% python3 -q
>>> import numpy as np
>>> np.set_printoptions(precision=1, suppress=True, linewidth=140)
>>> X, _ = np.linalg.qr(np.array([[0.5, 0.8, -0.3], [-0.4, 1.0, 0.2], [-0.6, 0.4, -0.7]]))
>>> print(X)
[[-0.6 -0.7  0.4]
 [ 0.5 -0.7 -0.6]
 [ 0.7 -0.2  0.7]]
>>> x = np.array([9, -1, -5])
>>> target = X @ x
>>> print(target)
[-6.3  7.7  2.8]
>>> print(np.linalg.solve(X, target))
[ 9. -1. -5.]
>>> print(np.round(np.linalg.solve(X.T, X[0]), 1) + 0)
[1. 0. 0.]
>>> A2 = np.array([[2, 0], [-2, 1]])
>>> basis = np.kron(A2, X)
>>> print(np.linalg.matrix_rank(basis))
6
>>> print(np.round(np.linalg.norm(basis, 2), 1), round(np.linalg.norm(A2, 2) * np.linalg.norm(X, 2), 1))
2.9 2.9
>>> print(basis)
[[-1.1 -1.5  0.8 -0.  -0.   0. ]
 [ 0.9 -1.3 -1.2  0.  -0.  -0. ]
 [ 1.4 -0.3  1.4  0.  -0.   0. ]
 [ 1.1  1.5 -0.8 -0.6 -0.7  0.4]
 [-0.9  1.3  1.2  0.5 -0.7 -0.6]
 [-1.4  0.3 -1.4  0.7 -0.2  0.7]]
>>> A2 = np.array([[-3, -2, -1],
...     [2, 2, 0],
...     [1, 1, -1],
...     [0, -1, 0],
...     [-2, -3, 0],
...     [-2, 3, -3]])
>>> print(np.einsum("ik,kj->ji", basis, A2))
[[ 1.3 -6.6 -3.3 -0.6  9.1  2.2]
 [ 0.1 -5.7 -2.   3.8  5.4  3.9]
 [ 0.4  0.3 -2.8 -1.5  1.5  0.7]]
>>> print(np.einsum("ik,kj->ij", basis, A2))
[[ 1.3  0.1  0.4]
 [-6.6 -5.7  0.3]
 [-3.3 -2.  -2.8]
 [-0.6  3.8 -1.5]
 [ 9.1  5.4  1.5]
 [ 2.2  3.9  0.7]]
>>> print(np.linalg.matrix_rank(basis @ A2))
3
>>> print(basis @ A2)
[[ 1.3  0.1  0.4]
 [-6.6 -5.7  0.3]
 [-3.3 -2.  -2.8]
 [-0.6  3.8 -1.5]
 [ 9.1  5.4  1.5]
 [ 2.2  3.9  0.7]]
>>> print(np.round(np.einsum("ij->j", basis), 1) + 0)
[ 0.   0.   0.   0.6 -1.6  0.5]
